$ ipython --no-banner

In [1]: import numpy as np

In [2]: import numpy.linalg as la

In [3]: np.set_printoptions(suppress=True, linewidth=100)

In [4]: M = np.load("mat.npy")

In [5]: M
Out[5]: 
array([[ 2,  0,  1,  2,  1, -2,  2,  2],
       [ 2,  2,  0, -2,  0,  0,  1, -1],
       [ 1, -1, -1,  0, -2,  0,  1,  0],
       [ 2,  2,  0, -2,  0,  0,  1, -1],
       [ 0, -1,  1,  2, -2, -2,  2, -2]])

In [6]: B = M[0, 0] * M[1:] - np.outer(M[1:, 0], M[0])

In [7]: B
Out[7]: 
array([[ 0,  4, -2, -8, -2,  4, -2, -6],
       [ 0, -2, -3, -2, -5,  2,  0, -2],
       [ 0,  4, -2, -8, -2,  4, -2, -6],
       [ 0, -2,  2,  4, -4, -4,  4, -4]])

In [8]: M[:, 0] / M[0, 0]
Out[8]: array([1. , 1. , 0.5, 1. , 0. ])

In [9]: np.flatnonzero(~B.round(6).any(axis=1))
Out[9]: array([], dtype=int64)

In [10]: U, s, VT = la.svd(M)

In [11]: V = VT[:(s > 1e-8).sum()]

In [12]: rng = np.random.default_rng(45379)

In [13]: x0 = M[4] + -2 * M[2] + rng.integers(2) * np.eye(8)[5]

In [14]: x0
Out[14]: array([-2.,  1.,  3.,  2.,  2., -1.,  0., -2.])

In [15]: np.round(np.diag(V.T @ V), 1)
Out[15]: array([0.6, 0.5, 0.3, 0.5, 0.6, 0.3, 0.4, 0.8])

In [16]: np.round(V.T @ V, 1) + 0
Out[16]: 
array([[ 0.6,  0.2, -0.1, -0.2, -0.1, -0.1,  0.4,  0.2],
       [ 0.2,  0.5,  0.2, -0.3,  0.3,  0. ,  0. , -0.2],
       [-0.1,  0.2,  0.3,  0.2,  0.2, -0.2,  0.1, -0.2],
       [-0.2, -0.3,  0.2,  0.5,  0. , -0.3,  0.1,  0.1],
       [-0.1,  0.3,  0.2,  0. ,  0.6,  0. , -0.2,  0.2],
       [-0.1,  0. , -0.2, -0.3,  0. ,  0.3, -0.3,  0.1],
       [ 0.4,  0. ,  0.1,  0.1, -0.2, -0.3,  0.4, -0.1],
       [ 0.2, -0.2, -0.2,  0.1,  0.2,  0.1, -0.1,  0.8]])

In [17]: np.round(la.norm(M, 2) / la.norm(M), 1)
Out[17]: np.float64(0.6)

In [18]: la.cond(M) > 100
Out[18]: np.True_
